>>> import numpy as np
>>> import numpy.linalg as la
>>> np.set_printoptions(suppress=True, linewidth=100)
>>> u = np.array([0, -1, 1, 3, -3, -1])
>>> rng = np.random.default_rng(2466)
>>> feats = np.outer(rng.normal(size=40), u) + 0.05 * rng.normal(size=(40, 6))
>>> feats.round(3)
array([[-0.016,  1.931, -1.842, -5.845,  5.845,  1.875],
       [-0.067,  0.121, -0.081, -0.352,  0.284,  0.241],
       [-0.006,  1.177, -1.157, -3.553,  3.649,  1.189],
       [ 0.06 , -0.142,  0.234,  0.877, -0.794, -0.234],
       [-0.026, -0.542,  0.52 ,  1.655, -1.686, -0.519],
       [ 0.019, -0.072,  0.06 ,  0.243, -0.299, -0.077],
       [ 0.011,  1.067, -0.986, -3.164,  3.087,  1.002],
       [ 0.064,  0.948, -0.947, -2.902,  2.874,  0.984],
       [-0.053, -1.896,  1.823,  5.496, -5.527, -1.807],
       [-0.001, -0.097,  0.135,  0.327, -0.383, -0.001],
       [ 0.004, -1.934,  1.977,  5.752, -5.675, -1.918],
       [ 0.02 , -0.08 ,  0.122,  0.266, -0.349, -0.1  ],
       [-0.043, -1.097,  1.098,  3.44 , -3.358, -1.076],
       [-0.048, -0.58 ,  0.676,  1.887, -1.871, -0.562],
       [ 0.072, -1.42 ,  1.443,  4.255, -4.265, -1.384],
       [ 0.061,  0.803, -0.737, -2.157,  2.071,  0.686],
       [-0.006,  0.272, -0.313, -0.903,  0.874,  0.236],
       [ 0.027,  0.408, -0.292, -1.166,  1.133,  0.351],
       [-0.031, -1.4  ,  1.396,  4.179, -4.027, -1.266],
       [ 0.016,  0.426, -0.269, -1.11 ,  1.14 ,  0.456],
       [-0.064, -0.912,  0.902,  2.827, -2.737, -0.943],
       [-0.063,  0.134, -0.136, -0.755,  0.62 ,  0.185],
       [-0.006, -0.677,  0.695,  2.065, -2.165, -0.667],
       [ 0.11 , -0.011,  0.028,  0.093, -0.002, -0.027],
       [ 0.058, -0.965,  1.061,  3.026, -3.038, -1.08 ],
       [-0.062,  0.046, -0.2  , -0.257,  0.264,  0.053],
       [-0.005, -0.122,  0.126,  0.4  , -0.319, -0.096],
       [ 0.011, -1.228,  1.27 ,  3.723, -3.793, -1.228],
       [ 0.042,  1.055, -0.972, -2.999,  3.152,  0.955],
       [ 0.012, -0.043,  0.014, -0.16 ,  0.091, -0.11 ],
       [ 0.074,  0.048, -0.113, -0.163,  0.14 ,  0.028],
       [-0.03 , -0.036,  0.041,  0.046,  0.028,  0.041],
       [-0.062, -0.579,  0.537,  1.699, -1.681, -0.542],
       [-0.025, -0.365,  0.384,  1.066, -1.054, -0.387],
       [-0.03 ,  0.672, -0.821, -2.343,  2.311,  0.793],
       [-0.097,  1.279, -1.239, -3.568,  3.608,  1.229],
       [-0.048,  0.252, -0.226, -0.845,  0.759,  0.189],
       [ 0.051, -1.558,  1.552,  4.744, -4.798, -1.649],
       [-0.048, -0.992,  1.054,  3.114, -2.99 , -0.845],
       [-0.029,  0.032, -0.116, -0.334,  0.206,  0.096]])
>>> D = la.norm(feats[:, None] - feats[None], axis=-1)
>>> np.flatnonzero(D[29] < D.mean() / 2)
array([ 1,  3,  5,  9, 11, 16, 17, 19, 21, 23, 25, 26, 29, 30, 31, 33, 36, 39])
>>> D.shape
(40, 40)
>>> D.mean(axis=1).argmax()
np.int64(0)
>>> D[:5, :5].round(3)
array([[ 0.   ,  8.377,  3.405, 10.116, 11.419],
       [ 8.377,  0.   ,  4.974,  1.755,  3.047],
       [ 3.405,  4.974,  0.   ,  6.713,  8.016],
       [10.116,  1.755,  6.713,  0.   ,  1.316],
       [11.419,  3.047,  8.016,  1.316,  0.   ]])
>>> [round(float(x), 3) for x in la.svd(feats, compute_uv=False)[:3]]
[26.015, 0.412, 0.348]
>>> round(np.log10(la.cond(feats)))
2
>>> round(float(la.norm(feats, 2) / la.norm(feats)), 3)
1.0
>>> la.matrix_rank(feats, rtol=0.1)
np.int64(1)
